In [1]: import numpy as np

In [2]: from numpy import linalg as LA

In [3]: np.set_printoptions(suppress=True, linewidth=120)

In [4]: def rnd(a):
   ...:     return np.round(a, 1) + 0
   ...: 

In [5]: mat = np.load("x.npy")

In [6]: mat
Out[6]: 
array([[0, 0, 0, 0, 0],
       [0, 3, 0, 0, 0],
       [0, 0, 1, 0, 0],
       [0, 0, 0, 2, 0],
       [0, 0, 0, 0, 1]])

In [7]: evals, vecs = LA.eigh(mat)

In [8]: vec = np.array([-2, 0, -3, -1, 0])

In [9]: vec @ mat @ vec
Out[9]: np.int64(11)

In [10]: rnd(vec @ mat @ vec / (vec @ vec)), evals[0], evals[-1]
Out[10]: (np.float64(0.8), np.float64(0.0), np.float64(3.0))

In [11]: P = np.triu(np.array([[-2, -2, -2, 2, -1],
    ...:     [-2, 1, -2, 0, 2],
    ...:     [1, -1, 2, 0, -2],
    ...:     [-2, 2, 1, -2, -1],
    ...:     [0, -1, 0, -2, 2]]), 1) + np.eye(5)

In [12]: other = P @ mat @ LA.inv(P)

In [13]: np.trace(other), np.trace(mat)
Out[13]: (np.float64(7.0), np.int64(7))

In [14]: [round(float(x), 1) for x in LA.svd(mat, compute_uv=False)[:3]]
Out[14]: [3.0, 2.0, 1.0]

In [15]: LA.cond(mat) > 100
Out[15]: np.True_

In [16]: rnd(LA.norm(mat, 2) / LA.norm(mat))
Out[16]: np.float64(0.8)

In [17]: np.argsort(-LA.norm(mat, axis=0).round(6), kind="stable")[:3]
Out[17]: array([1, 3, 2])

In [18]: rng = np.random.default_rng(5379)

In [19]: X = np.array([[-1, -3, 2, -2, -1, 3, 3, -1, 2],
    ...:     [-2, -2, -2, 2, 3, 0, 0, -2, -2],
    ...:     [1, -2, 0, 0, -2, 2, 2, -2, 2],
    ...:     [0, 3, -1, -3, 2, -2, -2, -2, -2],
    ...:     [3, -2, -1, -2, -1, 3, 0, -1, 2],
    ...:     [-1, -2, 1, 2, 3, -2, 0, 0, 1]]) * (rng.random((6, 9)) < 0.3)

In [20]: X
Out[20]: 
array([[ 0, -3,  2,  0,  0,  0,  3,  0,  0],
       [ 0,  0,  0,  2,  0,  0,  0,  0,  0],
       [ 1,  0,  0,  0,  0,  0,  0,  0,  0],
       [ 0,  0, -1,  0,  2, -2,  0,  0, -2],
       [ 0, -2,  0, -2,  0,  0,  0,  0,  2],
       [ 0,  0,  0,  0,  0,  0,  0,  0,  0]])

In [21]: left, sv, VT = LA.svd(X)

In [22]: rnd(sv)
Out[22]: array([5.1, 3.7, 3.1, 1.3, 1. , 0. ])

In [23]: np.argmax(sv[:-1] / (sv[1:] + 1e-6)) + 1
Out[23]: np.int64(5)

In [24]: other = left[:, :5] @ np.diag(sv[:5]) @ VT[:5]

In [25]: rnd(other)
Out[25]: 
array([[ 0., -3.,  2.,  0.,  0.,  0.,  3.,  0.,  0.],
       [ 0.,  0.,  0.,  2.,  0.,  0.,  0.,  0.,  0.],
       [ 1.,  0.,  0.,  0.,  0.,  0.,  0.,  0.,  0.],
       [ 0.,  0., -1.,  0.,  2., -2.,  0.,  0., -2.],
       [ 0., -2.,  0., -2.,  0.,  0.,  0.,  0.,  2.],
       [ 0.,  0.,  0.,  0.,  0.,  0.,  0.,  0.,  0.]])

In [26]: rnd(np.abs(X - other).max())
Out[26]: np.float64(0.0)

In [27]: rnd(LA.norm(X - other) / LA.norm(X))
Out[27]: np.float64(0.0)

In [28]: F = np.loadtxt("out13.csv", delimiter=",")

In [29]: F
Out[29]: 
array([[-0.2, -0.5,  1. ,  0.2, -0.4,  2.2, -0.5, -0.2,  1.4, -1.6,  0.1, -0.4,  1.2, -0.4, -0.3],
       [-0.4, -0.4,  6. ,  0.7, -0.7,  1.1, -1. ,  0.5, -0.9, -0.2,  0.5, -3.2,  1.9,  0.3,  0.7],
       [-1.5, -0.2, 10. ,  1. ,  0.7, -0.6,  0. ,  1.1, -0.5, -0.9,  0.3, -0.6,  0.2, -0.2, -1.8],
       [-0.5,  0.3,  8. ,  0.1, -1. , -0.8,  1.3,  1. , -0.2,  0.6, -1. , -1.5, -1.2, -1. , -0.9],
       [-0.8, -0.1, 17. , -0.1,  1.7, -0.3,  0.1, -1.1,  1.6, -0.5,  1.1, -0.6, -0.9,  0.8, -0.7]])

In [30]: cov = F.T @ F

In [31]: np.allclose(cov, cov.T)
Out[31]: True

In [32]: (F @ F.T).shape
Out[32]: (5, 5)

In [33]: LA.matrix_rank(cov)
Out[33]: np.int64(5)

In [34]: rnd(np.trace(cov)), rnd((F ** 2).sum())
Out[34]: (np.float64(554.2), np.float64(554.2))

In [35]: rnd(LA.eigvalsh(cov)[::-1])
Out[35]: array([503.1,  22.7,  16.1,   6.8,   5.4,   0. ,   0. ,   0. ,   0. ,   0. ,   0. ,   0. ,   0. ,   0. ,   0. ])

In [36]: rnd(LA.norm(F[1] - F[4]))
Out[36]: np.float64(12.5)

In [37]: rnd(LA.norm(F, 1)), rnd(LA.norm(F, np.inf))
Out[37]: (np.float64(42.0), np.float64(27.4))

In [38]: rnd(LA.norm(F[1], 1)), rnd(LA.norm(F[1], np.inf))
Out[38]: (np.float64(18.5), np.float64(6.0))

In [39]: LA.norm(F, axis=1).argmax()
Out[39]: np.int64(4)

In [40]: rnd(LA.norm(F, axis=1))
Out[40]: array([ 3.6,  7.4, 10.5,  8.7, 17.3])

In [41]: rnd(LA.norm(F, 2))
Out[41]: np.float64(22.4)

In [42]: rnd(LA.norm(F) ** 2 / LA.norm(F, 2) ** 2)
Out[42]: np.float64(1.1)

In [43]: rnd(LA.norm(F, "nuc"))
Out[43]: np.float64(36.2)

In [44]: LA.matrix_rank(F)
Out[44]: np.int64(5)

In [45]: rnd(np.diff(F, axis=0))
Out[45]: 
array([[-0.2,  0.1,  5. ,  0.5, -0.3, -1.1, -0.5,  0.7, -2.3,  1.4,  0.4, -2.8,  0.7,  0.7,  1. ],
       [-1.1,  0.2,  4. ,  0.3,  1.4, -1.7,  1. ,  0.6,  0.4, -0.7, -0.2,  2.6, -1.7, -0.5, -2.5],
       [ 1. ,  0.5, -2. , -0.9, -1.7, -0.2,  1.3, -0.1,  0.3,  1.5, -1.3, -0.9, -1.4, -0.8,  0.9],
       [-0.3, -0.4,  9. , -0.2,  2.7,  0.5, -1.2, -2.1,  1.8, -1.1,  2.1,  0.9,  0.3,  1.8,  0.2]])

In [46]: rnd(F.sum(axis=0))
Out[46]: array([-3.4, -0.9, 42. ,  1.9,  0.3,  1.6, -0.1,  1.3,  1.4, -2.6,  1. , -6.3,  1.2, -0.5, -3. ])

In [47]: np.unravel_index(np.abs(F).argmax(), F.shape)
Out[47]: (np.int64(4), np.int64(2))

In [48]: rnd(F - F[0])
Out[48]: 
array([[ 0. ,  0. ,  0. ,  0. ,  0. ,  0. ,  0. ,  0. ,  0. ,  0. ,  0. ,  0. ,  0. ,  0. ,  0. ],
       [-0.2,  0.1,  5. ,  0.5, -0.3, -1.1, -0.5,  0.7, -2.3,  1.4,  0.4, -2.8,  0.7,  0.7,  1. ],
       [-1.3,  0.3,  9. ,  0.8,  1.1, -2.8,  0.5,  1.3, -1.9,  0.7,  0.2, -0.2, -1. ,  0.2, -1.5],
       [-0.3,  0.8,  7. , -0.1, -0.6, -3. ,  1.8,  1.2, -1.6,  2.2, -1.1, -1.1, -2.4, -0.6, -0.6],
       [-0.6,  0.4, 16. , -0.3,  2.1, -2.5,  0.6, -0.9,  0.2,  1.1,  1. , -0.2, -2.1,  1.2, -0.4]])

In [49]: rnd(F.mean(axis=0))
Out[49]: array([-0.7, -0.2,  8.4,  0.4,  0.1,  0.3,  0. ,  0.3,  0.3, -0.5,  0.2, -1.3,  0.2, -0.1, -0.6])
